$ ipython --no-banner

In [1]: import numpy as np

In [2]: import numpy.linalg as la

In [3]: np.set_printoptions(suppress=True, linewidth=120)

In [4]: rnd = lambda a: np.round(a, 2) + 0

In [5]: C = np.array([[3, 0, 2, 4, 4, 4, 1, 2, 2],
   ...:     [1, 5, 0, 3, 5, 3, 4, 0, 5],
   ...:     [1, 5, 2, 3, 4, 5, 3, 4, 0]])

In [6]: rng = np.random.default_rng(74)

In [7]: data = rng.normal(size=(16, 3)) @ C + np.array([-1, -9, 2, -5, 8, -1, -4, 0, -3])

In [8]: rnd(data)
Out[8]: 
array([[  0.68,  -4.28,   3.97,  -1.18,  12.97,   4.29,  -0.72,   3.44,  -1.47],
       [ -2.87, -14.93,   0.9 ,  -9.47,   1.48,  -6.12,  -8.65,  -1.74,  -7.78],
       [ -0.89,  -9.1 ,   1.69,  -4.89,   8.26,  -1.28,  -3.84,  -0.7 ,  -2.04],
       [  3.98,   3.71,   5.63,   5.88,  22.96,  11.88,   5.98,   5.62,   6.34],
       [ -1.51,  -6.86,   2.08,  -4.97,   8.53,  -0.26,  -2.95,   0.79,  -3.26],
       [ -2.76, -21.51,  -0.39, -11.51,  -2.07, -10.4 , -12.31,  -5.29,  -7.78],
       [  1.03,  -0.29,   2.75,   0.62,  16.82,   5.17,   2.79,   1.31,   4.52],
       [  1.91,  -7.43,   3.95,  -0.59,  12.93,   3.63,  -1.99,   2.17,  -0.24],
       [ -3.43,  -6.41,  -1.54,  -7.38,   7.44,  -4.96,  -2.13,  -5.11,   1.55],
       [ -0.97, -14.46,   0.22,  -6.78,   5.3 ,  -5.3 ,  -6.73,  -4.3 ,  -1.4 ],
       [  0.84,  -6.76,   5.43,  -1.79,  10.85,   4.71,  -2.99,   5.94,  -6.09],
       [  0.85, -11.89,   2.94,  -3.5 ,   8.69,  -0.18,  -5.16,   0.26,  -2.57],
       [ -0.69,  -5.58,   1.64,  -3.44,  10.98,   0.45,  -1.33,  -0.47,   0.45],
       [  4.21, -13.89,   6.69,   0.32,  11.08,   4.89,  -6.13,   5.26,  -5.18],
       [  2.76, -22.18,   5.35,  -4.37,   3.81,  -1.29, -11.95,   2.43,  -9.62],
       [ -0.37, -12.31,   5.1 ,  -5.27,   5.29,   0.97,  -7.34,   5.33, -11.04]])

In [9]: # null space of dimension 5

In [10]: np.argsort(-la.norm(data, axis=0).round(6), kind="stable")[:3]
Out[10]: array([1, 4, 6])

In [11]: [round(float(x), 2) for x in la.svd(data, compute_uv=False)[:3]]
Out[11]: [63.21, 45.99, 20.61]

In [12]: U, sig, vt = la.svd(data)

In [13]: rnd(sig)
Out[13]: array([63.21, 45.99, 20.61,  9.59,  0.  ,  0.  ,  0.  ,  0.  ,  0.  ])

In [14]: A2 = U[:, :4] @ np.diag(sig[:4]) @ vt[:4]

In [15]: rnd(la.norm(data - A2, 2)), rnd(sig[4])
Out[15]: (np.float64(0.0), np.float64(0.0))

In [16]: la.matrix_rank(data, rtol=0.05)
Out[16]: np.int64(4)

In [17]: rnd(la.norm(data - A2) / la.norm(data))
Out[17]: np.float64(0.0)

In [18]: la.matrix_rank(A2)
Out[18]: np.int64(4)

In [19]: rnd(A2)
Out[19]: 
array([[  0.68,  -4.28,   3.97,  -1.18,  12.97,   4.29,  -0.72,   3.44,  -1.47],
       [ -2.87, -14.93,   0.9 ,  -9.47,   1.48,  -6.12,  -8.65,  -1.74,  -7.78],
       [ -0.89,  -9.1 ,   1.69,  -4.89,   8.26,  -1.28,  -3.84,  -0.7 ,  -2.04],
       [  3.98,   3.71,   5.63,   5.88,  22.96,  11.88,   5.98,   5.62,   6.34],
       [ -1.51,  -6.86,   2.08,  -4.97,   8.53,  -0.26,  -2.95,   0.79,  -3.26],
       [ -2.76, -21.51,  -0.39, -11.51,  -2.07, -10.4 , -12.31,  -5.29,  -7.78],
       [  1.03,  -0.29,   2.75,   0.62,  16.82,   5.17,   2.79,   1.31,   4.52],
       [  1.91,  -7.43,   3.95,  -0.59,  12.93,   3.63,  -1.99,   2.17,  -0.24],
       [ -3.43,  -6.41,  -1.54,  -7.38,   7.44,  -4.96,  -2.13,  -5.11,   1.55],
       [ -0.97, -14.46,   0.22,  -6.78,   5.3 ,  -5.3 ,  -6.73,  -4.3 ,  -1.4 ],
       [  0.84,  -6.76,   5.43,  -1.79,  10.85,   4.71,  -2.99,   5.94,  -6.09],
       [  0.85, -11.89,   2.94,  -3.5 ,   8.69,  -0.18,  -5.16,   0.26,  -2.57],
       [ -0.69,  -5.58,   1.64,  -3.44,  10.98,   0.45,  -1.33,  -0.47,   0.45],
       [  4.21, -13.89,   6.69,   0.32,  11.08,   4.89,  -6.13,   5.26,  -5.18],
       [  2.76, -22.18,   5.35,  -4.37,   3.81,  -1.29, -11.95,   2.43,  -9.62],
       [ -0.37, -12.31,   5.1 ,  -5.27,   5.29,   0.97,  -7.34,   5.33, -11.04]])

In [20]: W1 = np.array([[1, 0],
    ...:     [0, -2],
    ...:     [-2, -1],
    ...:     [-1, -2],
    ...:     [-1, 0],
    ...:     [-2, 0],
    ...:     [-1, -2],
    ...:     [1, 1],
    ...:     [-1, 2]])

In [21]: b = np.array([3, 1])

In [22]: act = np.maximum(data @ W1 + b, 0)

In [23]: la.matrix_rank(act)
Out[23]: np.int64(2)

In [24]: (act > 0).astype(int)
Out[24]: 
array([[0, 1],
       [1, 1],
       [1, 1],
       [0, 0],
       [1, 1],
       [1, 1],
       [0, 1],
       [0, 1],
       [1, 1],
       [1, 1],
       [0, 1],
       [1, 1],
       [0, 1],
       [0, 1],
       [1, 1],
       [1, 1]])

In [25]: rnd((act > 0).mean(axis=0))
Out[25]: array([0.56, 0.94])

In [26]: C = np.array([[-9, -4], [0, 0]])

In [27]: (act @ C).round(6).argmax(axis=1)
Out[27]: array([0, 1, 1, 0, 1, 1, 0, 0, 1, 1, 0, 1, 0, 0, 1, 1])

In [28]: m1 = np.vander(np.arange(4) - 3, 4, increasing=True)

In [29]: m1
Out[29]: 
array([[  1,  -3,   9, -27],
       [  1,  -2,   4,  -8],
       [  1,  -1,   1,  -1],
       [  1,   0,   0,   0]])

In [30]: u, r1 = data[2], data[3]

In [31]: rnd(u @ r1)
Out[31]: np.float64(78.15)

In [32]: pr = (u @ r1) / (u @ u) * u

In [33]: rnd(r1 - pr)
Out[33]: array([ 4.33,  7.27,  4.96,  7.79, 19.73, 12.38,  7.49,  5.9 ,  7.14])

In [34]: rnd(la.norm(u + r1) ** 2 + la.norm(u - r1) ** 2)
Out[34]: np.float64(2143.43)

In [35]: rnd((r1 - pr) @ u)
Out[35]: np.float64(0.0)

In [36]: J = np.load("test19.npy")

In [37]: J
Out[37]: 
array([[ -8, -14,   2],
       [  4,   7,  -1],
       [  0,   0,   0]])

In [38]: # looks like rank 1

In [39]: U, sig, vt = la.svd(J)

In [40]: vecs = vt[:(sig > 1e-8).sum()]

In [41]: x0 = J[0] + 3 * J[1] + rng.integers(2) * np.eye(3)[0]

In [42]: x0
Out[42]: array([ 5.,  7., -1.])

In [43]: la.matrix_rank(np.vstack([J, x0]))
Out[43]: np.int64(2)

In [44]: rnd(la.norm(x0 - vecs.T @ vecs @ x0))
Out[44]: np.float64(0.87)

In [45]: rnd(np.diag(vecs.T @ vecs))
Out[45]: array([0.24, 0.74, 0.02])

In [46]: rnd(vecs.T @ vecs)
Out[46]: 
array([[ 0.24,  0.42, -0.06],
       [ 0.42,  0.74, -0.11],
       [-0.06, -0.11,  0.02]])

In [47]: np.allclose(vecs.T @ vecs @ x0, x0)
Out[47]: False

In [48]: np.argsort(-la.norm(J, axis=0).round(6), kind="stable")[:3]
Out[48]: array([1, 0, 2])

In [49]: [round(float(x), 2) for x in la.svd(J, compute_uv=False)[:3]]
Out[49]: [18.17, 0.0, 0.0]

In [50]: rnd(la.norm(J, 2) / la.norm(J))
Out[50]: np.float64(1.0)

In [51]: la.matrix_rank(J, rtol=0.1)
Out[51]: np.int64(1)

In [52]: mat = np.load("a.npy")

In [53]: rnd(mat)
Out[53]: 
array([[-0.51,  0.15,  0.  , -0.71, -0.47],
       [-0.45, -0.3 ,  0.81,  0.16,  0.16],
       [ 0.15, -0.26, -0.03, -0.63,  0.71],
       [ 0.45,  0.68,  0.54, -0.19,  0.01],
       [-0.56,  0.6 , -0.23,  0.19,  0.5 ]])

In [54]: u = np.array([5, 1, 3, 5])

In [55]: A2 = m1 + np.outer(u, np.eye(4)[0])

In [56]: la.matrix_rank(la.inv(A2) - la.inv(m1), tol=1e-8)
Out[56]: np.int64(1)

In [57]: A2
Out[57]: 
array([[  6.,  -3.,   9., -27.],
       [  2.,  -2.,   4.,  -8.],
       [  4.,  -1.,   1.,  -1.],
       [  6.,   0.,   0.,   0.]])

In [58]: rnd(la.det(A2) / la.det(m1)), rnd(1 + la.solve(m1, u)[0])
Out[58]: (np.float64(6.0), np.float64(6.0))

In [59]: rnd(mat[:, 3] @ mat[:, 1])
Out[59]: np.float64(0.0)

In [60]: rnd(mat @ mat.T)
Out[60]: 
array([[1., 0., 0., 0., 0.],
       [0., 1., 0., 0., 0.],
       [0., 0., 1., 0., 0.],
       [0., 0., 0., 1., 0.],
       [0., 0., 0., 0., 1.]])

In [61]: rnd(la.pinv(mat))
Out[61]: 
array([[-0.51, -0.45,  0.15,  0.45, -0.56],
       [ 0.15, -0.3 , -0.26,  0.68,  0.6 ],
       [ 0.  ,  0.81, -0.03,  0.54, -0.23],
       [-0.71,  0.16, -0.63, -0.19,  0.19],
       [-0.47,  0.16,  0.71,  0.01,  0.5 ]])

In [62]: A2 = la.inv(mat)

In [63]: rnd(A2)
Out[63]: 
array([[-0.51, -0.45,  0.15,  0.45, -0.56],
       [ 0.15, -0.3 , -0.26,  0.68,  0.6 ],
       [ 0.  ,  0.81, -0.03,  0.54, -0.23],
       [-0.71,  0.16, -0.63, -0.19,  0.19],
       [-0.47,  0.16,  0.71,  0.01,  0.5 ]])

In [64]: np.allclose(A2, mat.T)
Out[64]: True

In [65]: rnd(la.det(mat) * la.det(A2))
Out[65]: np.float64(1.0)

In [66]: rnd(la.inv(A2))
Out[66]: 
array([[-0.51,  0.15,  0.  , -0.71, -0.47],
       [-0.45, -0.3 ,  0.81,  0.16,  0.16],
       [ 0.15, -0.26, -0.03, -0.63,  0.71],
       [ 0.45,  0.68,  0.54, -0.19,  0.01],
       [-0.56,  0.6 , -0.23,  0.19,  0.5 ]])

In [67]: rnd(la.det(mat) * A2)
Out[67]: 
array([[-0.51, -0.45,  0.15,  0.45, -0.56],
       [ 0.15, -0.3 , -0.26,  0.68,  0.6 ],
       [ 0.  ,  0.81, -0.03,  0.54, -0.23],
       [-0.71,  0.16, -0.63, -0.19,  0.19],
       [-0.47,  0.16,  0.71,  0.01,  0.5 ]])

In [68]: (np.abs(A2) > 1e-9).astype(int)
Out[68]: 
array([[1, 1, 1, 1, 1],
       [1, 1, 1, 1, 1],
       [1, 1, 1, 1, 1],
       [1, 1, 1, 1, 1],
       [1, 1, 1, 1, 1]])

In [69]: rnd(mat @ A2)
Out[69]: 
array([[1., 0., 0., 0., 0.],
       [0., 1., 0., 0., 0.],
       [0., 0., 1., 0., 0.],
       [0., 0., 0., 1., 0.],
       [0., 0., 0., 0., 1.]])

In [70]: idx = rng.permutation(5)

In [71]: idx
Out[71]: array([0, 2, 3, 1, 4])

In [72]: A2 = mat[idx][:, idx]

In [73]: np.allclose(A2, mat)
Out[73]: False

In [74]: rnd(np.sort(np.abs(la.eigvals(A2))))
Out[74]: array([1., 1., 1., 1., 1.])

In [75]: F = np.load("arr.npy")

In [76]: rnd(F)
Out[76]: 
array([[0.31, 0.38, 0.31],
       [0.33, 0.33, 0.33],
       [0.62, 0.12, 0.25]])

In [77]: rnd(la.matrix_power(F, 2))
Out[77]: 
array([[0.42, 0.29, 0.3 ],
       [0.42, 0.28, 0.3 ],
       [0.39, 0.31, 0.3 ]])

In [78]: F @ np.ones(3)
Out[78]: array([1., 1., 1.])

In [79]: pr = np.eye(3)[0]

In [80]: for _ in range(3):
    ...:     pr = pr @ F
    ...:     print(pr.round(2))
    ...: 
[0.31 0.38 0.31]
[0.42 0.29 0.3 ]
[0.41 0.29 0.3 ]
